>>> import numpy as np
>>> from numpy import linalg as LA
>>> np.set_printoptions(precision=1, suppress=True, linewidth=200)
>>> data = np.loadtxt("test2.csv", delimiter=",")
>>> print(data)
[[  4.1  10.8  -0.2   3.6   6.4  -6.7  -7.9  -4.8]
 [ -1.6  11.    0.    4.7   7.5  -2.5 -12.7  -4.5]
 [  7.1  18.3  -2.8  12.6   4.7  -6.1 -11.6  -2.1]
 [-18.1 -28.1   3.3 -20.2  -5.6  13.4  15.2   6.3]
 [ -6.2  -5.9   1.   -5.9   4.3   4.3   3.    2.8]
 [ 11.2  19.8  -3.5  14.8   4.6  -8.   -9.2  -2.7]
 [  0.    1.8  -0.1   0.5  -0.1  -1.9  -0.9   0.5]
 [  3.4  -1.4  -1.1  -0.4   0.1  -4.5   4.5   0.3]
 [ 25.6  11.6  -3.5  14.5 -11.4  -8.2   6.   -0.9]
 [ -1.5   5.6   1.1   1.    2.8  -3.8  -8.8  -3.8]
 [ 12.6   9.2  -2.5  13.   -6.4   5.6   1.5   4.3]
 [ -6.7  -9.1   1.2  -5.5  -2.6   9.6   6.2   6.5]
 [ -2.5  -6.    1.   -2.1  -3.3   5.5   3.9   2.8]
 [  2.3   0.2   0.3   1.7  -1.7   0.9  -0.9  -2.4]
 [ -3.9  -1.3   0.5  -4.4   3.9  -0.6  -1.2  -1.8]
 [ -6.   -0.2   0.7  -3.2   4.2  -0.2  -3.    0. ]
 [ 15.2  14.4  -2.    8.    0.9 -15.7  -5.7  -8.4]
 [-11.2  -8.8   3.1  -9.4   3.4   6.1  -0.8  -0.6]
 [ 10.   29.8  -2.8  18.4   9.8 -15.2 -22.   -7.1]
 [  0.    4.8  -1.4   4.7   0.6   0.1  -2.    3.5]
 [ -1.4  -3.7  -0.4  -0.6  -3.5   3.3   2.9   2. ]
 [-10.5  -6.6   3.2  -8.4   1.6   2.9  -3.3  -1.4]
 [ -0.3  -2.5  -0.6  -1.4   0.   -5.7   2.6  -0.3]
 [ -8.3  -0.6   0.2  -0.3   4.6   8.6  -2.7   4.2]
 [ -0.8   8.2   1.1   2.8   4.4  -1.8 -10.9  -5.4]
 [-10.2 -16.    0.4  -8.9  -2.4  10.4  10.9   7.1]
 [ -1.6  11.8  -0.6   6.3   8.8  -2.9 -12.3  -3.7]
 [ -3.6   2.3   1.7  -2.9   4.8  -7.8  -7.6  -6.5]
 [ -3.1  -0.7   0.3  -0.4   1.9   2.1  -0.7   1.1]
 [  0.9   7.3  -1.9   7.1   2.3   2.4  -2.8   5.1]
 [ -8.3  -9.4   2.5 -12.3   0.1  -5.6   0.7  -4.8]]
>>> Y = data / np.sqrt((data ** 2).mean(axis=1, keepdims=True))
>>> print(LA.matrix_rank(Y) == LA.matrix_rank(data))
True
>>> print(LA.matrix_rank(data - data.mean(axis=1, keepdims=True)))
7
>>> dist = LA.norm(data[:, None] - data[None], axis=-1)
>>> print(dist[:5, :5])
[[ 0.   8.7 13.3 61.6 27.9]
 [ 8.7  0.  15.1 61.2 27.9]
 [13.3 15.1  0.  71.9 38.3]
 [61.6 61.2 71.9  0.  34.4]
 [27.9 27.9 38.3 34.4  0. ]]
>>> print(dist[30].round(6).argsort(kind="stable")[:4])
[30 21 17 14]
>>> print((dist + 1e9 * np.eye(31)).round(6).argmin(axis=1))
[24 26  5 25 17  2 13 22 10 24 29 12 20  6 15 14  5 21  5 29 12 17  7 28  9 11  1  9 15 19 21]
>>> rng = np.random.default_rng(7114)
>>> X = np.eye(10, dtype=int)[rng.permutation(10)]
>>> print(X)
[[0 0 0 1 0 0 0 0 0 0]
 [0 0 0 0 0 1 0 0 0 0]
 [0 0 0 0 0 0 0 0 1 0]
 [0 1 0 0 0 0 0 0 0 0]
 [1 0 0 0 0 0 0 0 0 0]
 [0 0 0 0 0 0 1 0 0 0]
 [0 0 0 0 0 0 0 0 0 1]
 [0 0 0 0 0 0 0 1 0 0]
 [0 0 0 0 1 0 0 0 0 0]
 [0 0 1 0 0 0 0 0 0 0]]
>>> r0, r1 = X[0], X[2]
>>> print(r0 @ r0)
1
>>> print(r0 @ r1)
0
>>> pr = (r0 @ r1) / (r0 @ r0) * r0
>>> print(round(LA.norm(r0 + r1) ** 2 + LA.norm(r0 - r1) ** 2, 1))
4.0
>>> print(pr)
[0. 0. 0. 0. 0. 0. 0. 0. 0. 0.]
>>> print(r1 - pr)
[0. 0. 0. 0. 0. 0. 0. 0. 1. 0.]
>>> print(np.outer(r0, r1))
[[0 0 0 0 0 0 0 0 0 0]
 [0 0 0 0 0 0 0 0 0 0]
 [0 0 0 0 0 0 0 0 0 0]
 [0 0 0 0 0 0 0 0 1 0]
 [0 0 0 0 0 0 0 0 0 0]
 [0 0 0 0 0 0 0 0 0 0]
 [0 0 0 0 0 0 0 0 0 0]
 [0 0 0 0 0 0 0 0 0 0]
 [0 0 0 0 0 0 0 0 0 0]
 [0 0 0 0 0 0 0 0 0 0]]
>>> print(LA.matrix_rank(np.outer(r0, r1)))
1
>>> Y = np.array([[0, 2, 3, -1, -1],
...     [0, 0, 1, -2, 1],
...     [3, 0, -2, 3, -1],
...     [1, 0, -3, 0, 3],
...     [-2, 3, 1, -1, -3]])
>>> feats = Y + Y.T
>>> print(feats)
[[ 0  2  6  0 -3]
 [ 2  0  1 -2  4]
 [ 6  1 -4  0  0]
 [ 0 -2  0  0  2]
 [-3  4  0  2 -6]]
>>> evals, evecs = LA.eigh(feats)
>>> vec = np.array([-3, 2, 0, 2, -5])
>>> print(evecs * np.maximum(evals, 0) @ evecs.T)
[[ 3.3  1.   2.2 -0.5 -0.6]
 [ 1.   2.   0.8 -0.8  0.5]
 [ 2.2  0.8  1.5 -0.3 -0.4]
 [-0.5 -0.8 -0.3  0.7 -0.1]
 [-0.6  0.5 -0.4 -0.1  0.4]]
>>> print((np.sign(evecs[:, -1].round(6)) == np.sign(evecs[0, -1].round(6))).astype(int))
[1 1 1 0 0]
>>> print(np.round(evecs * np.abs(evals) @ evecs.T, 1) + 0)
[[ 6.5  0.  -1.6 -0.9  1.7]
 [ 0.   3.9  0.5  0.3 -3. ]
 [-1.6  0.5  7.  -0.6 -0.8]
 [-0.9  0.3 -0.6  1.4 -2.2]
 [ 1.7 -3.  -0.8 -2.2  6.9]]
>>> print(LA.eigvalsh(feats[1:, 1:]))
[-8.9 -4.1  0.4  2.6]
>>> print(np.abs(feats).sum(axis=1).max(), np.round(np.abs(evals).max(), 1))
15 10.6
>>> W = np.array([[4, 1, 3, 2], [1, 1, 0, 1], [1, 3, 5, 2], [5, 5, 0, 3], [5, 1, 2, 4]])
>>> beta = np.array([-1, 2, 2, -1])
>>> hid = np.maximum(feats @ W + beta, 0)
>>> print(LA.matrix_rank(hid))
4
>>> print((hid > 0).astype(int))
[[0 1 1 1]
 [1 1 1 1]
 [1 0 0 1]
 [1 1 1 1]
 [0 1 0 0]]
>>> basis = np.array([[1, 0, 2], [6, 6, 0], [9, 6, 2], [6, 0, 0]])
>>> print((hid @ basis).round(6).argmax(axis=1))
[0 0 0 0 0]
>>> r0 = np.array([0, 2, -1, 0, -2, -2, -2, 0, 2, -2, 0])
>>> K = 2 * np.eye(11) + np.outer(r0, r0)
>>> print(K)
[[ 2.  0.  0.  0.  0.  0.  0.  0.  0.  0.  0.]
 [ 0.  6. -2.  0. -4. -4. -4.  0.  4. -4.  0.]
 [ 0. -2.  3.  0.  2.  2.  2.  0. -2.  2.  0.]
 [ 0.  0.  0.  2.  0.  0.  0.  0.  0.  0.  0.]
 [ 0. -4.  2.  0.  6.  4.  4.  0. -4.  4.  0.]
 [ 0. -4.  2.  0.  4.  6.  4.  0. -4.  4.  0.]
 [ 0. -4.  2.  0.  4.  4.  6.  0. -4.  4.  0.]
 [ 0.  0.  0.  0.  0.  0.  0.  2.  0.  0.  0.]
 [ 0.  4. -2.  0. -4. -4. -4.  0.  6. -4.  0.]
 [ 0. -4.  2.  0.  4.  4.  4.  0. -4.  6.  0.]
 [ 0.  0.  0.  0.  0.  0.  0.  0.  0.  0.  2.]]
>>> left, sigma, vt = LA.svd(K)
>>> print(sigma)
[27.  2.  2.  2.  2.  2.  2.  2.  2.  2.  2.]
>>> print(np.argmax(sigma[:-1] / (sigma[1:] + 1e-6)) + 1)
1
>>> Y = left[:, :1] @ np.diag(sigma[:1]) @ vt[:1]
>>> print(round(LA.norm(K - Y) / LA.norm(K), 1))
0.2
>>> print(LA.matrix_rank(K, rtol=0.05))
11
>>> print(np.round(LA.norm(K - Y, 2), 1), round(sigma[1], 1))
2.0 2.0
>>> Y = np.array([[0, 2],
...     [0, 1],
...     [0, 0],
...     [2, 0],
...     [2, 0],
...     [1, 1],
...     [1, 1],
...     [2, 1],
...     [0, 1],
...     [1, 2],
...     [0, 1]])
>>> print(Y.T @ K.T)
[[  0. -20.  10.   4.  24.  22.  22.   4. -20.  22.   0.]
 [  4.  -6.   4.   0.   8.  10.  10.   2.  -6.  12.   2.]]
>>> print(K @ Y)
[[  0.   4.]
 [-20.  -6.]
 [ 10.   4.]
 [  4.   0.]
 [ 24.   8.]
 [ 22.  10.]
 [ 22.  10.]
 [  4.   2.]
 [-20.  -6.]
 [ 22.  12.]
 [  0.   2.]]
>>> print(np.einsum("ij->j", K))
[ 2. -8.  7.  2. 12. 12. 12.  2. -8. 12.  2.]
>>> print(LA.matrix_rank(K @ Y))
2
>>> print(np.einsum("ij,ij->i", K, K))
[  4. 120.  33.   4. 120. 120. 120.   4. 120. 120.   4.]
>>> print(np.einsum("ik,kj->ij", K, Y))
[[  0.   4.]
 [-20.  -6.]
 [ 10.   4.]
 [  4.   0.]
 [ 24.   8.]
 [ 22.  10.]
 [ 22.  10.]
 [  4.   2.]
 [-20.  -6.]
 [ 22.  12.]
 [  0.   2.]]
>>> vec = np.array([5, 4, 6, 0, 1, 5, 7, 2, 3, 5, 1])
>>> rhs = K @ vec
>>> beta, lr = np.zeros(11), 1 / LA.norm(K, 2) ** 2
>>> for i in range(8):
...     beta -= lr * K.T @ (K @ beta - rhs)
...     if i % 2 == 0: print(i, round(LA.norm(K @ beta - rhs), 1))
... 
0 25.1
2 24.9
4 24.6
6 24.3
>>> print(beta.round(1) + 0)
[ 0.2 -2.   1.3  0.   2.2  2.4  2.4  0.1 -2.   2.4  0. ]
>>> J = np.tril(np.array([[1, 1, 0, 2, 1, 0, 2],
...     [1, 3, 0, 1, 0, 2, 2],
...     [2, 2, 1, 3, 3, 3, 3],
...     [3, 2, 1, 3, 3, 2, 0],
...     [1, 0, 0, 2, 2, 1, 0],
...     [3, 0, 2, 1, 3, 1, 1],
...     [0, 2, 0, 0, 0, 2, 1]]), -1) + np.eye(7, dtype=int)
>>> print(J)
[[1 0 0 0 0 0 0]
 [1 1 0 0 0 0 0]
 [2 2 1 0 0 0 0]
 [3 2 1 1 0 0 0]
 [1 0 0 2 1 0 0]
 [3 0 2 1 3 1 0]
 [0 2 0 0 0 2 1]]
>>> print(J @ J)
[[ 1  0  0  0  0  0  0]
 [ 2  1  0  0  0  0  0]
 [ 6  4  1  0  0  0  0]
 [10  6  2  1  0  0  0]
 [ 8  4  2  4  1  0  0]
 [16  6  5  8  6  1  0]
 [ 8  4  4  2  6  4  1]]
>>> print([int(LA.matrix_rank(LA.matrix_power(J, p))) for p in range(1, 8)])
[7, 7, 7, 7, 7, 7, 7]
>>> print(np.prod(np.diag(J)), round(float(LA.det(J)), 1))
1 1.0
>>> print(LA.matrix_rank(J - J[0, 0] * np.eye(7)))
6
>>> O, Rm = LA.qr(J)
>>> print(np.round(np.abs(np.diag(Rm)), 1) + 0)
[5.  2.9 1.  1.7 1.2 0.9 0. ]
>>> print(np.round(O.T @ O, 1) + 0)
[[1. 0. 0. 0. 0. 0. 0.]
 [0. 1. 0. 0. 0. 0. 0.]
 [0. 0. 1. 0. 0. 0. 0.]
 [0. 0. 0. 1. 0. 0. 0.]
 [0. 0. 0. 0. 1. 0. 0.]
 [0. 0. 0. 0. 0. 1. 0.]
 [0. 0. 0. 0. 0. 0. 1.]]
>>> print(abs(Rm[0, 0]), round(LA.norm(J[:, 0]), 1))
5.0 5.0
>>> print(Rm.round(1) + 0)
[[-5.  -2.2 -2.2 -1.6 -2.  -0.6  0. ]
 [ 0.  -2.9  0.3  0.5  1.5 -0.9 -0.7]
 [ 0.   0.  -1.   0.7 -1.1 -0.9 -0.2]
 [ 0.   0.   0.  -1.7 -1.  -0.7 -0.3]
 [ 0.   0.   0.   0.  -1.2 -1.3 -0.5]
 [ 0.   0.   0.   0.   0.  -0.9 -0.4]
 [ 0.   0.   0.   0.   0.   0.   0. ]]
>>> print(O.shape, Rm.shape)
(7, 7) (7, 7)
>>> print(np.allclose(Rm.T @ Rm, J.T @ J))
True
>>> A = np.loadtxt("a.csv", delimiter=",")
>>> print(A)
[[ 3.  2.  1.  1.  2.  2.  2. -1. -1.  1.  3.  2. -1. -2.]
 [-2. -3.  1.  2.  3. -2.  1.  3. -3.  3.  1. -2. -3.  1.]
 [-1. -2.  3.  3.  3.  2. -3. -3. -1.  0.  0.  0. -2. -1.]
 [ 3. -2.  2.  0. -1.  3.  0. -2.  0.  2.  3.  0. -2.  2.]
 [ 1. -3.  2. -2. -3.  2. -3. -3. -2. -1.  1.  0. -1.  2.]
 [-3. -2. -3.  3. -3. -1. -2. -1.  2.  1. -2.  3. -1. -3.]]
>>> W = np.array([[7, 2, 6, 1],
...     [2, 8, 9, 3],
...     [9, 5, 2, 3],
...     [1, 6, 2, 6],
...     [5, 8, 3, 7],
...     [7, 4, 6, 1],
...     [1, 0, 3, 2],
...     [8, 7, 7, 8],
...     [9, 8, 5, 5],
...     [7, 2, 1, 0],
...     [1, 2, 3, 9],
...     [5, 6, 5, 4],
...     [1, 4, 5, 3],
...     [1, 0, 0, 8]])
>>> beta = np.array([0, 2, -2, -2])
>>> hid = np.maximum(A @ W + beta, 0)
>>> print((hid > 0).mean(axis=0))
[0.5 0.3 0.3 0.5]
>>> print(LA.matrix_rank(hid))
4
>>> basis = np.array([[-1, 1, -2], [1, 2, -1], [-1, -2, 1], [-1, -1, 1]])
>>> print(W @ basis)
[[-12  -2  -9]
 [ -6  -3   0]
 [ -9  12 -18]
 [ -3   3   0]
 [ -7   8  -8]
 [-10   2 -11]
 [ -6  -7   3]
 [-16   0  -8]
 [-11  10 -16]
 [ -6   9 -15]
 [-11 -10   8]
 [ -8   3  -7]
 [ -5  -4   2]
 [ -9  -7   6]]
